In [1]: import numpy as np

In [2]: np.set_printoptions(precision=3, suppress=True, linewidth=120)

In [3]: A = np.load("a.npy")

In [4]: print(A)
[[ 0.544 -0.551  0.997  0.992]
 [-0.845  0.851  0.981  1.   ]
 [-0.159 -0.217 -0.901 -0.964]
 [ 0.989 -0.945 -0.93  -1.   ]
 [ 0.984 -0.43   0.617  0.388]
 [-0.508 -0.808  0.159 -0.933]
 [-0.896  0.604  0.905  0.988]
 [ 0.965 -0.786 -0.31  -0.94 ]
 [ 0.604 -0.696 -0.901 -0.994]
 [ 0.264 -0.31   0.753  0.544]
 [-0.551  0.04   0.943  0.957]
 [ 0.611  0.02  -0.988 -0.99 ]
 [ 0.572 -0.867  0.523 -0.876]
 [-0.611 -0.876  0.523 -0.925]
 [-0.03   0.969 -0.925  0.907]
 [ 0.941  0.43  -0.217  0.629]
 [-0.611  0.1    0.814  0.864]]

In [5]: z = A[:, 3] > np.median(A[:, 3])

In [6]: f = A[z].mean(axis=0) - A[~z].mean(axis=0)

In [7]: print(f)
[-0.531  0.889  0.777  1.664]

In [8]: print(z.astype(int))
[1 1 0 0 0 0 1 0 0 1 1 0 0 0 1 1 1]

In [9]: cov = np.cov(A, rowvar=False)

In [10]: print(cov)
[[ 0.484 -0.183 -0.255 -0.22 ]
 [-0.183  0.395  0.048  0.416]
 [-0.255  0.048  0.629  0.441]
 [-0.22   0.416  0.441  0.847]]

In [11]: print(np.argwhere(np.triu(np.abs(np.corrcoef(A.T)) > 0.8, 1)))
[]

In [12]: print(np.median(A, axis=0))
[ 0.264 -0.31   0.523  0.388]

In [13]: print(np.corrcoef(A.T))
[[ 1.    -0.419 -0.462 -0.343]
 [-0.419  1.     0.096  0.719]
 [-0.462  0.096  1.     0.604]
 [-0.343  0.719  0.604  1.   ]]

In [14]: print(cov.shape)
(4, 4)

In [15]: d = np.linalg.norm(A[:, None] - A[None], axis=-1)

In [16]: print(np.unravel_index(d.round(6).argmax(), d.shape))
(np.int64(1), np.int64(3))

In [17]: print(d.mean(axis=1).argmax())
14

In [18]: print(np.flatnonzero(d[14] < d.mean() / 2))
[14]

In [19]: print(d[14].round(6).argsort(kind="stable")[:4])
[14 15 16  6]

In [20]: print(np.linalg.matrix_rank(d ** 2))
6

In [21]: q, R = np.linalg.qr(A)

In [22]: print(round(float(np.trace(q @ q.T)), 3))
4.0

In [23]: print(q.shape, R.shape)
(17, 4) (4, 4)

In [24]: print(np.round(q.T @ q, 3) + 0)
[[1. 0. 0. 0.]
 [0. 1. 0. 0.]
 [0. 0. 1. 0.]
 [0. 0. 0. 1.]]

In [25]: print(q @ R)
[[ 0.544 -0.551  0.997  0.992]
 [-0.845  0.851  0.981  1.   ]
 [-0.159 -0.217 -0.901 -0.964]
 [ 0.989 -0.945 -0.93  -1.   ]
 [ 0.984 -0.43   0.617  0.388]
 [-0.508 -0.808  0.159 -0.933]
 [-0.896  0.604  0.905  0.988]
 [ 0.965 -0.786 -0.31  -0.94 ]
 [ 0.604 -0.696 -0.901 -0.994]
 [ 0.264 -0.31   0.753  0.544]
 [-0.551  0.04   0.943  0.957]
 [ 0.611  0.02  -0.988 -0.99 ]
 [ 0.572 -0.867  0.523 -0.876]
 [-0.611 -0.876  0.523 -0.925]
 [-0.03   0.969 -0.925  0.907]
 [ 0.941  0.43  -0.217  0.629]
 [-0.611  0.1    0.814  0.864]]

In [26]: Xs = A - A.mean(axis=0)

In [27]: evecs = np.linalg.svd(Xs)[2][:3]

In [28]: Y = Xs - Xs @ evecs.T @ evecs

In [29]: print(np.diag(evecs.T @ evecs))
[0.923 0.542 0.8   0.735]

In [30]: print(np.linalg.norm(Y, axis=1).round(6).argmax())
1

In [31]: E = np.array([[0, 0, 1, 0, 1],
    ...:     [0, 0, 1, 1, 1],
    ...:     [1, 1, 0, 1, 1],
    ...:     [0, 1, 1, 0, 0],
    ...:     [1, 1, 1, 0, 0]])

In [32]: print(np.round(np.linalg.det(E[::-1]), 3))
-2.0

In [33]: print(np.kron(np.eye(2, dtype=int), E))
[[0 0 1 0 1 0 0 0 0 0]
 [0 0 1 1 1 0 0 0 0 0]
 [1 1 0 1 1 0 0 0 0 0]
 [0 1 1 0 0 0 0 0 0 0]
 [1 1 1 0 0 0 0 0 0 0]
 [0 0 0 0 0 0 0 1 0 1]
 [0 0 0 0 0 0 0 1 1 1]
 [0 0 0 0 0 1 1 0 1 1]
 [0 0 0 0 0 0 1 1 0 0]
 [0 0 0 0 0 1 1 1 0 0]]

In [34]: print(np.einsum("ii->", E))
0

In [35]: print(round(np.linalg.eigvals(E).sum().real, 3))
-0.0

In [36]: print(np.einsum("ij,ji->", E, E))
14

In [37]: arr = np.load("m.npy")

In [38]: print(arr)
[[-0.535  0.367  0.33   0.425 -0.538]
 [-0.535  0.056 -0.842 -0.006  0.048]
 [-0.267  0.3    0.19  -0.888 -0.116]
 [-0.267 -0.868  0.092 -0.143 -0.383]
 [-0.535 -0.139  0.371  0.097  0.74 ]]

In [39]: f, g = arr[1], arr[2]

In [40]: print(np.round(f @ f, 3))
1.0

In [41]: p = (f @ g) / (f @ f) * f

In [42]: print(np.linalg.matrix_rank(np.outer(f, g)))
1

In [43]: Y = np.array([[3, -3], [-1, 2], [0, 4], [0, 5], [-3, 1]])

In [44]: print(np.linalg.matrix_rank(np.vstack([arr, Y.T])))
5

In [45]: print(Y.T @ arr.T)
[[-0.356 -1.802 -0.755  1.216 -3.685]
 [ 5.247 -1.637 -2.397 -1.667  4.034]]

In [46]: print(np.einsum("ij,ij->i", arr, arr))
[1. 1. 1. 1. 1.]

In [47]: mat = np.load("mat.npy")

In [48]: print(mat)
[[ 0.378 -0.334 -0.111 -0.334]
 [-0.334  0.295  0.098  0.295]
 [-0.111  0.098  0.033  0.098]
 [-0.334  0.295  0.098  0.295]]

In [49]: r = np.linalg.matrix_rank(mat)

In [50]: print(r)
1

In [51]: ns = np.linalg.svd(mat)[2][r:].T

In [52]: print(np.linalg.matrix_rank(mat.T @ mat), np.linalg.matrix_rank(mat @ mat.T))
1 1

In [53]: print(ns.shape)
(4, 3)

In [54]: print([int(np.linalg.matrix_rank(mat[:, :j + 1])) for j in range(4)])
[1, 1, 1, 1]

In [55]: print(np.round(mat @ ns, 3) + 0)
[[0. 0. 0.]
 [0. 0. 0.]
 [0. 0. 0.]
 [0. 0. 0.]]

In [56]: print([int(np.linalg.matrix_rank(mat[:i])) for i in range(1, len(mat) + 1)])
[1, 1, 1, 1]

In [57]: print(np.linalg.matrix_rank(mat, rtol=0.1))
1

In [58]: print(np.round(np.linalg.norm(mat, 2) / np.linalg.norm(mat), 3))
1.0

In [59]: print([round(float(x), 3) for x in np.linalg.svd(mat, compute_uv=False)[:3]])
[1.0, 0.0, 0.0]

In [60]: print(np.linalg.cond(mat) > 100)
True

In [61]: print(np.round(np.linalg.eigvals(mat), 3) + 0)
[0. 1. 0. 0.]

In [62]: print(np.einsum("ii->", mat))
1.0

In [63]: print(np.round(np.einsum("ij,ji->", mat, mat), 3))
1.0

In [64]: print(round(np.linalg.eigvals(mat).sum().real, 3))
1.0

In [65]: print(np.unique(mat.round(6), axis=0).shape)
(3, 4)

In [66]: print(np.allclose(mat[:-1].T @ np.linalg.lstsq(mat[:-1].T, mat[-1])[0], mat[-1]))
True

In [67]: print(mat @ np.linalg.pinv(mat) @ mat)
[[ 0.378 -0.334 -0.111 -0.334]
 [-0.334  0.295  0.098  0.295]
 [-0.111  0.098  0.033  0.098]
 [-0.334  0.295  0.098  0.295]]

In [68]: J = np.array([[5, 1], [1, 5]])

In [69]: x = np.ones(2)

In [70]: for _ in range(3):
    ...:     x = J @ x
    ...:     x /= np.linalg.norm(x)
    ...:     print(round(x @ J @ x, 3))
    ...: 
6.0
6.0
6.0

In [71]: print(round(np.linalg.eigvalsh(J)[-1], 3))
6.0

In [72]: hat = np.triu(np.array([[-2, 2], [2, -2]]), 1) + np.eye(2)

In [73]: Y = hat @ J @ np.linalg.inv(hat)

In [74]: print(round(np.linalg.det(Y), 3))
24.0

In [75]: print(np.linalg.matrix_rank(Y))
2

In [76]: print(hat @ J - J @ hat)
[[ 2.  0.]
 [ 0. -2.]]

In [77]: print(Y)
[[ 7. -3.]
 [ 1.  3.]]

In [78]: print(np.trace(Y), np.trace(J))
10.0 10

In [79]: blk = np.stack([Y, 5 * Y, Y[::-1]])

In [80]: print(np.einsum("bij,cij->bc", blk, blk))
[[  68.  340.   -4.]
 [ 340. 1700.  -20.]
 [  -4.  -20.   68.]]

In [81]: print(np.linalg.matrix_rank(blk.reshape(3, -1)))
2

In [82]: print(blk.shape)
(3, 2, 2)

In [83]: print(np.linalg.det(blk))
[ 24. 600. -24.]

In [84]: print((blk @ Y.T).shape)
(3, 2, 2)

In [85]: q = J.astype(float).copy()

In [86]: for j in range(2):
    ...:     q[:, j] -= q[:, :j] @ (q[:, :j].T @ q[:, j])
    ...:     q[:, j] /= np.linalg.norm(q[:, j])
    ...: 

In [87]: print(np.round(q.T @ q, 3) + 0)
[[1. 0.]
 [0. 1.]]

In [88]: print(np.round(q.T @ J, 3) + 0)
[[5.099 1.961]
 [0.    4.707]]

In [89]: print(np.linalg.norm(J, axis=1))
[5.099 5.099]

In [90]: print(J[0] @ J[1])
10

In [91]: print(np.round(np.linalg.norm(J, "nuc"), 3))
10.0

In [92]: print(round(float(np.linalg.norm(J, 1)), 3), round(np.linalg.norm(J, np.inf), 3))
6.0 6.0

In [93]: feats = np.loadtxt("dump.csv", delimiter=",")

In [94]: print(feats)
[[-2.  3. -3.  3.]
 [ 1. -2.  0. -3.]
 [ 1.  3.  3.  3.]
 [-3.  3. -2. -1.]]

In [95]: Y = feats / np.linalg.norm(feats, axis=1, keepdims=True)

In [96]: cov = Y @ Y.T

In [97]: print(cov)
[[ 1.    -0.816  0.238  0.674]
 [-0.816  1.    -0.707 -0.334]
 [ 0.238 -0.707  1.    -0.118]
 [ 0.674 -0.334 -0.118  1.   ]]

In [98]: print((cov - 2 * np.eye(4)).round(6).argmax(axis=1))
[3 3 0 0]

In [99]: print(round(float(np.degrees(np.arccos(np.clip(cov[3, 2], -1, 1)))), 3))
96.789

In [100]: print(np.argwhere(np.triu(np.abs(cov) > 0.95, 1)))
[]

In [101]: print((np.abs(cov) > 0.9).astype(int))
[[1 0 0 0]
 [0 1 0 0]
 [0 0 1 0]
 [0 0 0 1]]

In [102]: print(cov[3])
[ 0.674 -0.334 -0.118  1.   ]

In [103]: Y = feats / np.sqrt((feats ** 2).mean(axis=1, keepdims=True))

In [104]: print(Y[3])
[-1.251  1.251 -0.834 -0.417]

In [105]: print(feats - feats[0])
[[ 0.  0.  0.  0.]
 [ 3. -5.  3. -6.]
 [ 3.  0.  6.  0.]
 [-1.  0.  1. -4.]]

In [106]: feats[4]
---------------------------------------------------------------------------
IndexError                                Traceback (most recent call last)
Cell In[106], line 1
----> 1 feats[4]

IndexError: index 4 is out of bounds for axis 0 with size 4

In [107]: f = np.array([3, 0, 0, 2])

In [108]: Y = feats + np.outer(f, np.eye(4)[1])

In [109]: print(np.linalg.matrix_rank(Y - feats))
1

In [110]: print(round(float(np.linalg.det(Y) / np.linalg.det(feats)), 3), round(1 + np.linalg.solve(feats, f)[1], 3))
1.96 1.96

In [111]: print(Y)
[[-2.  6. -3.  3.]
 [ 1. -2.  0. -3.]
 [ 1.  3.  3.  3.]
 [-3.  5. -2. -1.]]

In [112]: print(round(float(np.linalg.det(feats.T)), 3))
75.0

In [113]: print(round(float(np.linalg.det(2 * feats)), 3), round(float(np.linalg.det(feats)), 3))
1200.0 75.0

In [114]: print(np.einsum("ii->", feats))
-2.0

In [115]: print(np.kron(np.eye(2, dtype=int), feats))
[[-2.  3. -3.  3. -0.  0. -0.  0.]
 [ 1. -2.  0. -3.  0. -0.  0. -0.]
 [ 1.  3.  3.  3.  0.  0.  0.  0.]
 [-3.  3. -2. -1. -0.  0. -0. -0.]
 [-0.  0. -0.  0. -2.  3. -3.  3.]
 [ 0. -0.  0. -0.  1. -2.  0. -3.]
 [ 0.  0.  0.  0.  1.  3.  3.  3.]
 [-0.  0. -0. -0. -3.  3. -2. -1.]]

In [116]: print(np.round(np.linalg.eigvals(feats).sum().real, 3))
-2.0

In [117]: F = np.load("sample4.npy")

In [118]: print(F)
[[ 5  0  0  3  0]
 [ 0  3  0  0  0]
 [ 0  0 -5  0  2]
 [ 3  0  0  4  0]
 [ 0  0  5  0 -4]]

In [119]: print(round(np.linalg.det(2 * F), 3), np.round(np.linalg.det(F), 3))
10560.0 330.0

In [120]: print(np.einsum("ii->", F))
3

In [121]: print(np.kron(np.eye(2, dtype=int), F))
[[ 5  0  0  3  0  0  0  0  0  0]
 [ 0  3  0  0  0  0  0  0  0  0]
 [ 0  0 -5  0  2  0  0  0  0  0]
 [ 3  0  0  4  0  0  0  0  0  0]
 [ 0  0  5  0 -4  0  0  0  0  0]
 [ 0  0  0  0  0  5  0  0  3  0]
 [ 0  0  0  0  0  0  3  0  0  0]
 [ 0  0  0  0  0  0  0 -5  0  2]
 [ 0  0  0  0  0  3  0  0  4  0]
 [ 0  0  0  0  0  0  0  5  0 -4]]

In [122]: print(np.einsum("ij,ji->", F, F))
129

In [123]: vals, evecs = np.linalg.eig(F)

In [124]: print(np.sort(np.linalg.eigvals(F.T)))
[-7.702 -1.298  1.459  3.     7.541]

In [125]: print(round(float(np.prod(vals)), 3))
330.0

In [126]: print(np.round(F @ evecs[:, 0] - vals[0] * evecs[:, 0], 3) + 0)
[0. 0. 0. 0. 0.]

In [127]: print(vals)
[ 7.541  1.459 -7.702 -1.298  3.   ]

In [128]: U, sigma, VT = np.linalg.svd(F, full_matrices=False)

In [129]: print(np.allclose(U * sigma @ VT, F))
True

In [130]: print(round(np.sqrt((sigma ** 2).sum()), 3), round(float(np.linalg.norm(F)), 3))
11.747 11.747

In [131]: print(np.round(U.T @ U, 3) + 0)
[[1. 0. 0. 0. 0.]
 [0. 1. 0. 0. 0.]
 [0. 0. 1. 0. 0.]
 [0. 0. 0. 1. 0.]
 [0. 0. 0. 0. 1.]]

In [132]: print(np.round(U.T @ F @ VT.T, 3) + 0)
[[8.279 0.    0.    0.    0.   ]
 [0.    7.541 0.    0.    0.   ]
 [0.    0.    3.    0.    0.   ]
 [0.    0.    0.    1.459 0.   ]
 [0.    0.    0.    0.    1.208]]

In [133]: print(sigma)
[8.279 7.541 3.    1.459 1.208]

In [134]: print(sigma / sigma[0])
[1.    0.911 0.362 0.176 0.146]

In [135]: q, R = np.linalg.qr(F)

In [136]: print(np.trace(q @ q.T))
5.0

In [137]: print(np.round(q.T @ q, 3) + 0)
[[1. 0. 0. 0. 0.]
 [0. 1. 0. 0. 0.]
 [0. 0. 1. 0. 0.]
 [0. 0. 0. 1. 0.]
 [0. 0. 0. 0. 1.]]

In [138]: print(np.abs(np.diag(R)))
[5.831 3.    7.071 1.886 1.414]

In [139]: print(q.shape, R.shape)
(5, 5) (5, 5)

In [140]: x = np.array([8, -8, 5, -5, -8])

In [141]: target = E @ x

In [142]: beta, lr = np.zeros(5), 1 / np.linalg.norm(E, 2) ** 2

In [143]: for i in range(60):
     ...:     beta -= lr * E.T @ (E @ beta - target)
     ...:     if i % 10 == 0: print(i, round(np.linalg.norm(E @ beta - target), 3))
     ...: 
0 10.162
10 4.862
20 3.536
30 2.62
40 1.967
50 1.492

In [144]: print(beta)
[ 6.621 -6.566  4.252 -5.76  -6.949]

In [145]: print(np.round(np.linalg.cond(E), 3))
6.346

In [146]: W0 = np.load("case6.npy")

In [147]: print(W0)
[[2 0 0 0 0]
 [0 6 0 0 0]
 [0 0 7 0 0]
 [0 0 0 5 0]
 [0 0 0 0 9]]

In [148]: vals, evecs = np.linalg.eigh(W0)

In [149]: x = np.array([3, 2, 2, 3, 0])

In [150]: print((np.sign(evecs[:, -1].round(6)) == np.sign(evecs[0, -1].round(6))).astype(int))
[1 1 1 1 0]

In [151]: print(np.abs(W0).sum(axis=1).max(), np.abs(vals).max())
9 9.0

In [152]: print(np.round(x @ W0 @ x / (x @ x), 3), vals[0], vals[-1])
4.423 2.0 9.0

In [153]: print(evecs * np.sqrt(vals) @ evecs.T)
[[1.414 0.    0.    0.    0.   ]
 [0.    2.449 0.    0.    0.   ]
 [0.    0.    2.646 0.    0.   ]
 [0.    0.    0.    2.236 0.   ]
 [0.    0.    0.    0.    3.   ]]
